$ ipython --no-banner

In [1]: import numpy as np

In [2]: np.set_printoptions(suppress=True, linewidth=200)

In [3]: W0 = np.load("m.npy")

In [4]: W0
Out[4]: 
array([[  2.3,   0. ,   1.7],
       [ -0.8,   0.5,   0.5],
       [ -0.1,   1.1,  -1.2],
       [  1.7,  -1.5,  -0.7],
       [  1.3,   1.3,   0.3],
       [  1.2,  -0.9,   0. ],
       [-14. ,   4. , -14. ],
       [  0.4,   0.9,  -1. ],
       [  0.1,   1.9,   0.3],
       [  1.7,  -0.7,  -1.1],
       [  1.1,   0.4,  -0.2],
       [  1.5,  -1. ,   0.2],
       [  0.9,  -0.4,  -0.3],
       [ -0.2,   0.8,  -2.6]])

In [5]: # row 6 dominates

In [6]: hat = W0 @ np.linalg.solve(W0.T @ W0, W0.T)

In [7]: np.allclose(hat @ hat, hat)
Out[7]: True

In [8]: np.round(hat @ W0[:, 1], 1) + 0
Out[8]: array([ 0. ,  0.5,  1.1, -1.5,  1.3, -0.9,  4. ,  0.9,  1.9, -0.7,  0.4, -1. , -0.4,  0.8])

In [9]: np.round(np.diag(hat), 1) + 0
Out[9]: array([0.1, 0.1, 0.1, 0.3, 0.3, 0.1, 1. , 0.1, 0.3, 0.3, 0.1, 0.1, 0. , 0.2])

In [10]: round(float(np.trace(hat)), 1)
Out[10]: 3.0

In [11]: np.linalg.matrix_rank(np.eye(14) - hat)
Out[11]: np.int64(11)

In [12]: Xc = W0 - W0.mean(axis=0)

In [13]: vecs = np.linalg.svd(Xc)[2][:1]

In [14]: B = Xc - Xc @ vecs.T @ vecs

In [15]: np.linalg.norm(B, axis=1).round(6).argmax()
Out[15]: np.int64(8)

In [16]: np.round((Xc @ vecs.T).std(axis=0), 1)
Out[16]: array([5.4])

In [17]: arr = np.load("a.npy")

In [18]: arr
Out[18]: 
array([[ 0,  2, -2, -2],
       [ 0,  0,  0,  0],
       [ 0,  0,  0,  2],
       [ 0,  0,  0,  0]])

In [19]: # rows 1 and 3 are equal

In [20]: np.allclose(arr[:-1].T @ np.linalg.lstsq(arr[:-1].T, arr[-1])[0], arr[-1])
Out[20]: True

In [21]: round(np.trace(np.linalg.pinv(arr) @ arr), 1)
Out[21]: np.float64(2.0)

In [22]: np.unique(arr.round(6), axis=0).shape
Out[22]: (3, 4)

In [23]: X = np.load("out15.npy")

In [24]: X
Out[24]: 
array([[ -2,  -3,  -8,  -2],
       [  0,   1,   0,  -3],
       [ -3,   2, -12,   0],
       [ -3,  -3, -12,  -1]])

In [25]: X @ X
Out[25]: 
array([[ 34,  -7, 136,  15],
       [  9,  10,  36,   0],
       [ 42, -13, 168,   0],
       [ 45, -15, 180,  16]])

In [26]: np.trace(X)
Out[26]: np.int64(-14)

In [27]: assert X == X.T
Traceback (most recent call last):
  Cell In[27], line 1
    assert X == X.T
ValueError: The truth value of an array with more than one element is ambiguous. Use a.any() or a.all()


In [28]: np.linalg.matrix_power(X, 4)
Out[28]: 
array([[ 7480, -2301, 29920,   750],
       [ 1908,  -431,  7632,   135],
       [ 8367, -2608, 33468,   630],
       [ 9675, -3045, 38700,   931]])

In [29]: np.linalg.matrix_rank(X, rtol=0.1)
Out[29]: np.int64(3)

In [30]: np.allclose(X[:-1].T @ np.linalg.lstsq(X[:-1].T, X[-1])[0], X[-1])
Out[30]: True

In [31]: round(float(np.trace(np.linalg.pinv(X) @ X)), 1)
Out[31]: 3.0

In [32]: np.unique(X.round(6), axis=0).shape
Out[32]: (4, 4)

In [33]: left, sigma, Vt = np.linalg.svd(X)

In [34]: sigma.round(1) + 0
Out[34]: array([19.5,  4.5,  3.3,  0. ])

In [35]: np.argmax(sigma[:-1] / (sigma[1:] + 1e-6)) + 1
Out[35]: np.int64(3)

In [36]: B = left[:, :3] @ np.diag(sigma[:3]) @ Vt[:3]

In [37]: B.round(1) + 0
Out[37]: 
array([[ -2.,  -3.,  -8.,  -2.],
       [  0.,   1.,   0.,  -3.],
       [ -3.,   2., -12.,   0.],
       [ -3.,  -3., -12.,  -1.]])

In [38]: round(np.linalg.norm(X - B) / np.linalg.norm(X), 1)
Out[38]: np.float64(0.0)

In [39]: np.linalg.matrix_rank(X, rtol=0.05)
Out[39]: np.int64(3)

In [40]: M = np.maximum(np.array([[-6, -8],
    ...:     [7, -1],
    ...:     [8, 8],
    ...:     [-9, -1],
    ...:     [-5, -1],
    ...:     [2, -9],
    ...:     [5, -9],
    ...:     [0, -8],
    ...:     [-7, -7],
    ...:     [-9, -5],
    ...:     [-6, -1],
    ...:     [5, 8],
    ...:     [-8, 2],
    ...:     [-9, -7],
    ...:     [5, 7],
    ...:     [1, -3],
    ...:     [8, -4],
    ...:     [0, 2],
    ...:     [-2, 3]]) @ np.array([[9, -3, 5], [5, -4, -7]]) + np.array([-3, -3, 1]), 0)

In [41]: M
Out[41]: 
array([[  0,  47,  27],
       [ 55,   0,  43],
       [109,   0,   0],
       [  0,  28,   0],
       [  0,  16,   0],
       [  0,  27,  74],
       [  0,  18,  89],
       [  0,  29,  57],
       [  0,  46,  15],
       [  0,  44,   0],
       [  0,  19,   0],
       [ 82,   0,   0],
       [  0,  13,   0],
       [  0,  52,   5],
       [ 77,   0,   0],
       [  0,   6,  27],
       [ 49,   0,  69],
       [  7,   0,   0],
       [  0,   0,   0]])

In [42]: d = np.linalg.norm(M[:, None] - M[None], axis=-1)

In [43]: d[:5, :5].round(1)
Out[43]: 
array([[  0. ,  74.1, 121.7,  33. ,  41.1],
       [ 74.1,   0. ,  69. ,  75.2,  71.6],
       [121.7,  69. ,   0. , 112.5, 110.2],
       [ 33. ,  75.2, 112.5,   0. ,  12. ],
       [ 41.1,  71.6, 110.2,  12. ,   0. ]])

In [44]: np.round(np.linalg.norm(M, axis=1), 1)
Out[44]: array([ 54.2,  69.8, 109. ,  28. ,  16. ,  78.8,  90.8,  64. ,  48.4,  44. ,  19. ,  82. ,  13. ,  52.2,  77. ,  27.7,  84.6,   7. ,   0. ])

In [45]: np.linalg.matrix_rank(d ** 2)
Out[45]: np.int64(5)

In [46]: d[4].round(1)
Out[46]: array([ 41.1,  71.6, 110.2,  12. ,   0. ,  74.8,  89. ,  58.5,  33.5,  28. ,   3. ,  83.5,   3. ,  36.3,  78.6,  28.8,  86.1,  17.5,  16. ])

In [47]: W1 = np.array([[8, 7, -6, -8], [2, -7, 8, 5], [-6, 7, 0, 5]])

In [48]: coef = np.array([0, 2, 4, 6])

In [49]: act = np.maximum(M @ W1 + coef, 0)

In [50]: act
Out[50]: 
array([[  0,   0, 380, 376],
       [182, 688,   0,   0],
       [872, 765,   0,   0],
       [ 56,   0, 228, 146],
       [ 32,   0, 132,  86],
       [  0, 331, 220, 511],
       [  0, 499, 148, 541],
       [  0, 198, 236, 436],
       [  2,   0, 372, 311],
       [ 88,   0, 356, 226],
       [ 38,   0, 156, 101],
       [656, 576,   0,   0],
       [ 26,   0, 108,  71],
       [ 74,   0, 420, 291],
       [616, 541,   0,   0],
       [  0, 149,  52, 171],
       [  0, 828,   0,   0],
       [ 56,  51,   0,   0],
       [  0,   2,   4,   6]])

In [51]: (act > 0).astype(int)
Out[51]: 
array([[0, 0, 1, 1],
       [1, 1, 0, 0],
       [1, 1, 0, 0],
       [1, 0, 1, 1],
       [1, 0, 1, 1],
       [0, 1, 1, 1],
       [0, 1, 1, 1],
       [0, 1, 1, 1],
       [1, 0, 1, 1],
       [1, 0, 1, 1],
       [1, 0, 1, 1],
       [1, 1, 0, 0],
       [1, 0, 1, 1],
       [1, 0, 1, 1],
       [1, 1, 0, 0],
       [0, 1, 1, 1],
       [0, 1, 0, 0],
       [1, 1, 0, 0],
       [0, 1, 1, 1]])

In [52]: np.linalg.matrix_rank(act)
Out[52]: np.int64(4)

In [53]: np.round((act > 0).mean(axis=0), 1)
Out[53]: array([0.6, 0.6, 0.7, 0.7])

In [54]: Z = np.array([[-2, 5, -4], [3, 5, 0], [5, -4, 2], [-3, 4, 4]])

In [55]: act @ Z
Out[55]: 
array([[  772,   -16,  2264],
       [ 1700,  4350,  -728],
       [  551,  8185, -3488],
       [  590,   -48,   816],
       [  338,   -24,   480],
       [  560,  2819,  2484],
       [  614,  4067,  2460],
       [  466,  1790,  2216],
       [  923,  -234,  1980],
       [  926,   -80,  1264],
       [  401,   -30,   564],
       [  416,  6160, -2624],
       [  275,   -18,   396],
       [ 1079,  -146,  1708],
       [  391,  5785, -2464],
       [  194,  1221,   788],
       [ 2484,  4140,     0],
       [   41,   535,  -224],
       [    8,    18,    32]])

In [56]: (act @ Z).round(6).argmax(axis=1)
Out[56]: array([2, 1, 1, 2, 2, 1, 1, 2, 2, 2, 2, 1, 2, 2, 1, 1, 1, 1, 2])

In [57]: u = np.array([0, 1, -2])

In [58]: np.polyval(u, M[12])
Out[58]: array([-2, 11, -2])

In [59]: np.convolve(M[12], u)
Out[59]: array([  0,   0,  13, -26,   0])

In [60]: np.correlate(M[12], M[9], "full")
Out[60]: array([  0,   0, 572,   0,   0])

In [61]: np.cross(M[12, :3], M[9, :3])
Out[61]: array([0, 0, 0])

In [62]: Z = M[[2, 16]].astype(float)

In [63]: for _ in range(5):
    ...:     z = np.linalg.norm(M[:, None] - Z, axis=-1).argmin(axis=1)
    ...:     Z = np.array([M[z == j].mean(axis=0) for j in range(2)])
    ...: 

In [64]: z
Out[64]: array([1, 0, 0, 1, 1, 1, 1, 1, 1, 1, 1, 0, 1, 1, 0, 1, 0, 1, 1])

In [65]: np.bincount(z)
Out[65]: array([ 5, 14])

In [66]: Z.round(1)
Out[66]: 
array([[74.4,  0. , 22.4],
       [ 0.5, 24.6, 21. ]])
